>>> import numpy as np
>>> import numpy.linalg as la
>>> np.set_printoptions(precision=3, suppress=True, linewidth=100, legacy="1.25")
>>> data = np.loadtxt("test6.csv", delimiter=",")
>>> data
array([[-0.5  ,  0.9  , -0.5  ,  1.7  ,  0.4  , -0.2  , -0.5  , -0.2  ,  0.4  , -1.   , -0.1  ],
       [ 0.2  ,  0.9  ,  0.6  , -0.4  ,  1.2  ,  0.4  , -0.4  , -0.6  ,  0.7  , -1.1  , -0.5  ],
       [ 0.211,  0.847,  0.612, -0.285,  1.262,  0.454, -0.413, -0.596,  0.741, -1.096, -0.474],
       [-1.4  ,  0.6  ,  1.   ,  1.   ,  1.   , -0.6  ,  1.5  , -0.4  ,  1.6  ,  1.8  ,  1.1  ]])
>>> data.mean(axis=0)
array([-0.372,  0.812,  0.428,  0.504,  0.966,  0.014,  0.047, -0.449,  0.86 , -0.349,  0.007])
>>> data[4]
Traceback (most recent call last):
  File "<python-input-6>", line 1, in <module>
    data[4]
    ~~~~^^^
IndexError: index 4 is out of bounds for axis 0 with size 4
>>> np.unravel_index(np.abs(data).argmax(), data.shape)
(3, 9)
>>> data.shape
(4, 11)
>>> np.zeros(4, 11)
Traceback (most recent call last):
  File "<python-input-9>", line 1, in <module>
    np.zeros(4, 11)
    ~~~~~~~~^^^^^^^
TypeError: Cannot interpret '11' as a data type
>>> np.count_nonzero(data)
44
>>> u = np.array([0, 3, 1])
>>> np.polyval(u, data[1])
array([ 1.6,  3.7,  2.8, -0.2,  4.6,  2.2, -0.2, -0.8,  3.1, -2.3, -0.5])
>>> W = np.array([[-1, 2],
...     [-1, 0],
...     [0, 3],
...     [-2, -2],
...     [-1, -1],
...     [1, 1],
...     [3, -2],
...     [1, -3],
...     [3, -1],
...     [2, -3],
...     [-2, -3]])
>>> c = np.array([2, 1])
>>> hid = np.maximum(data @ W + c, 0)
>>> (hid > 0).astype(int)
array([[0, 0],
       [0, 1],
       [0, 1],
       [1, 0]])
>>> la.matrix_rank(hid)
2
>>> hid
array([[0.   , 0.   ],
       [0.   , 9.9  ],
       [0.   , 9.603],
       [9.5  , 0.   ]])
>>> Z = np.array([[5, 4], [1, 4]])
>>> hid @ Z
array([[ 0.   ,  0.   ],
       [ 9.9  , 39.6  ],
       [ 9.603, 38.412],
       [47.5  , 38.   ]])
>>> W @ Z
array([[ -3,   4],
       [ -5,  -4],
       [  3,  12],
       [-12, -16],
       [ -6,  -8],
       [  6,   8],
       [ 13,   4],
       [  2,  -8],
       [ 14,   8],
       [  7,  -4],
       [-13, -20]])
>>> (hid @ Z).round(6).argmax(axis=1)
array([0, 1, 1, 0])
